% python3 -q
>>> import numpy as np
>>> np.set_printoptions(precision=1, suppress=True, linewidth=160)
>>> rnd = lambda a: np.round(a, 1) + 0
>>> J = np.loadtxt("mat.csv", delimiter=",")
>>> print(J)
[[-1.  2. -8.  0. -6.]
 [-9. -4. -4. -7. -6.]
 [-3. -8. -5. -6.  9.]
 [ 0.  8. -4. -3. -5.]]
>>> Uu, sig, Vt = np.linalg.svd(J, full_matrices=False)
>>> print(rnd(Uu.T @ J @ Vt.T))
[[16.8  0.   0.   0. ]
 [ 0.  16.3  0.   0. ]
 [ 0.   0.   7.7  0. ]
 [ 0.   0.   0.   5. ]]
>>> print(rnd(np.cumsum(sig ** 2) / np.sum(sig ** 2)))
[0.4 0.9 1.  1. ]
>>> print(rnd(sig / sig[0]))
[1.  1.  0.5 0.3]
>>> K = np.loadtxt("sample18.csv", delimiter=",")
>>> print(K)
[[10. 18. 17.]
 [ 6. 18. 19.]
 [ 0.  8. 11.]
 [ 0. 18. 23.]
 [ 0.  0.  4.]
 [ 9. 43. 45.]
 [21. 43. 39.]
 [ 0.  3.  9.]
 [16. 28. 25.]
 [ 0.  0.  6.]
 [ 0.  0.  3.]
 [ 9. 33. 34.]
 [ 0.  8. 12.]
 [ 0.  3.  6.]
 [14. 28. 26.]
 [18. 38. 35.]
 [ 7. 23. 24.]
 [ 1. 33. 38.]
 [ 0.  8. 16.]
 [ 0.  0.  8.]
 [ 7. 43. 46.]
 [ 9. 23. 23.]
 [21. 43. 39.]
 [ 0. 28. 34.]
 [ 0.  8. 11.]
 [13. 33. 32.]
 [ 3. 33. 37.]]
>>> # row 22 repeats row 6
>>> x = np.array([-5, -1, -3])
>>> y = K @ x
>>> print(rnd(np.linalg.lstsq(K, y)[0]))
[-5. -1. -3.]
>>> print(rnd(np.linalg.pinv(K) @ K))
[[1. 0. 0.]
 [0. 1. 0.]
 [0. 0. 1.]]
>>> try:
...     np.linalg.solve(K, y)
... except np.linalg.LinAlgError as e:
...     print(e)
... 
Last 2 dimensions of the array must be square
>>> print(y)
[-119. -105.  -41.  -87.  -12. -223. -265.  -30. -183.  -18.   -9. -180.  -44.  -21. -176. -233. -130. -152.  -56.  -24. -216. -137. -265. -130.  -41. -194.
 -159.]
>>> rng = np.random.default_rng(4828)
>>> y = y + 0.1 * rng.normal(size=27)
>>> print(rnd(y))
[-119.  -105.   -41.1  -86.9  -12.  -223.1 -265.   -30.2 -183.1  -18.    -9.1 -179.9  -43.9  -21.1 -176.  -233.  -130.1 -151.9  -56.   -24.2 -215.9 -137.1
 -264.9 -130.1  -41.  -194.1 -159.1]
>>> beta, *_ = np.linalg.lstsq(K, y)
>>> print(beta.round())
[-5. -1. -3.]
>>> print(rnd(np.linalg.norm(y - K @ beta)))
0.5
>>> out = J / np.linalg.norm(J, axis=1, keepdims=True)
>>> cov = out @ out.T
>>> print(rnd(np.linalg.norm(out, axis=1)))
[1. 1. 1. 1.]
>>> print(rnd(cov[3]))
[ 0.7  0.2 -0.5  1. ]
>>> cov = np.cov(K, rowvar=False)
>>> print(np.argwhere(np.triu(np.abs(np.corrcoef(K.T)) > 0.8, 1)))
[[1 2]]
>>> print(np.median(K, axis=0))
[ 3. 23. 23.]
>>> print(rnd(K.std(axis=0)))
[ 7.  15.  13.2]
>>> print(rnd(np.corrcoef(K[:, 1], K[:, 0])[0, 1]))
0.7
>>> print(rnd(np.corrcoef(K.T)))
[[1.  0.7 0.6]
 [0.7 1.  1. ]
 [0.6 1.  1. ]]
>>> cen = (K - K.mean(axis=0)) / K.std(axis=0)
>>> print(rnd(cen.std(axis=0)))
[1. 1. 1.]
>>> beta = np.linalg.lstsq(np.delete(cen, 0, axis=1), cen[:, 0])[0]
>>> print(np.abs(beta).argmax())
0
>>> print(rnd(1 - np.var(cen[:, 0] - np.delete(cen, 0, axis=1) @ beta)))
0.9
>>> m1 = np.array([[-1.0, 0.0, 1.0], [2.0, -2.0, 2.0], [0.0, 0.0, -2.0]])
>>> print(m1)
[[-1.  0.  1.]
 [ 2. -2.  2.]
 [ 0.  0. -2.]]
>>> evals, V = np.linalg.eig(m1)
>>> print(rnd(np.sort(np.linalg.eigvals(m1 @ m1))))
[1. 4. 4.]
>>> print(m1 @ V[:, 0] - evals[0] * V[:, 0])
[0. 0. 0.]
>>> print(evals)
[-2. -1. -2.]
>>> cent = 10 * np.array([[0.4, -1.1, -1.1], [-1.2, 0.1, 2.1], [-1.0, -1.9, 1.8]])
>>> labels = rng.integers(0, 3, 19)
>>> E = cent[labels] + rng.normal(size=(19, 3))
>>> print(rnd(E))
[[  3.8 -10.8 -10.2]
 [  3.7 -12.  -10.1]
 [  3.1 -11.1 -11.3]
 [  4.6  -9.5  -7.8]
 [ -8.2 -17.9  17.5]
 [  3.6 -11.6 -11.1]
 [-12.5   1.7  21.4]
 [  5.  -10.2  -9.1]
 [-10.8 -16.6  17.6]
 [  3.4 -10.8 -11.2]
 [ -8.9 -19.7  18.5]
 [-12.9   0.8  19.6]
 [-13.2   2.3  21.9]
 [-13.2   0.1  19.7]
 [-12.5  -1.1  19.2]
 [  3.5 -10.6 -12.5]
 [-11.1   2.9  20.3]
 [-10.8 -19.8  17.9]
 [-10.4 -21.7  18.4]]
>>> cen = (E - E.mean(axis=0)) / E.std(axis=0)
>>> print(rnd(cen.std(axis=0)))
[1. 1. 1.]
>>> beta = np.linalg.lstsq(np.delete(cen, 1, axis=1), cen[:, 1])[0]
>>> print(rnd(beta))
[-2.6 -2.3]
